$ python3 -q
>>> import numpy as np
>>> from numpy import linalg as LA
>>> np.set_printoptions(precision=1, suppress=True, linewidth=140)
>>> M2 = np.array([[8, 3], [7, 3], [0, 3]])
>>> E = np.tile(M2, (2, 3))
>>> E
array([[8, 3, 8, 3, 8, 3],
       [7, 3, 7, 3, 7, 3],
       [0, 3, 0, 3, 0, 3],
       [8, 3, 8, 3, 8, 3],
       [7, 3, 7, 3, 7, 3],
       [0, 3, 0, 3, 0, 3]])
>>> M2 = np.array([[0, 2], [0, 0], [2, 3], [3, 2], [2, 2], [3, 1]])
>>> np.einsum("ij,ij->i", E, E)
array([219, 174,  27, 219, 174,  27])
>>> np.einsum("ij->j", E)
array([30, 18, 30, 18, 30, 18])
>>> np.einsum("ik,kj->ji", E, M2)
array([[50, 46, 18, 50, 46, 18],
       [65, 58,  9, 65, 58,  9]])
>>> LA.matrix_rank(E @ M2)
np.int64(2)
>>> LA.matrix_rank(np.vstack([E, M2.T]))
np.int64(4)
>>> np.unique(E.round(6), axis=0).shape
(3, 6)
>>> np.abs(np.diag(LA.qr(E)[1])) > 1e-9
array([ True,  True, False, False, False, False])
>>> LA.lstsq(E[:-1].T, E[-1])[2]
np.int32(2)
>>> round(np.trace(LA.pinv(E) @ E), 1)
np.float64(2.0)
>>> O, _ = LA.qr(np.array([[-0.3, 0.9, -0.2], [1.5, 0.1, 1.3], [-0.4, -1.0, -0.5]]))
>>> J = O[:, :3]
>>> J
array([[-0.2, -0.7,  0.7],
       [ 0.9,  0.1,  0.3],
       [-0.3,  0.7,  0.7]])
>>> x = np.array([2, 0, 2])
>>> round(float(LA.norm(x)), 1), np.round(LA.norm(J @ x), 1)
(2.8, np.float64(2.8))
>>> np.abs(LA.eigvals(J))
array([1., 1., 1.])
>>> np.round(LA.det(J), 1)
np.float64(1.0)
>>> [p for p in range(1, 25) if np.allclose(LA.matrix_power(J, p), np.eye(3))]
[]
>>> np.sort(np.abs(np.degrees(np.angle(LA.eigvals(J)))))
array([  0. , 104.1, 104.1])
>>> 3 - LA.matrix_rank(J - np.eye(3), tol=1e-8)
np.int64(1)
>>> M2 = np.array([[1, 1, 1], [2, 1, 2], [0, 2, 2]])
>>> F = M2 - M2.T
>>> F
array([[ 0, -1,  1],
       [ 1,  0,  0],
       [-1,  0,  0]])
>>> M2 = np.array([[6, 4], [4, 2], [2, 3]])
>>> F @ M2
array([[-2,  1],
       [ 6,  4],
       [-6, -4]])
>>> LA.matrix_rank(F @ M2)
np.int64(2)
>>> np.einsum("ij->j", F)
array([ 0, -1,  1])
>>> M2.T @ F.T
array([[-2,  6, -6],
       [ 1,  4, -4]])
>>> LA.matrix_rank(np.vstack([F, M2.T]))
np.int64(3)
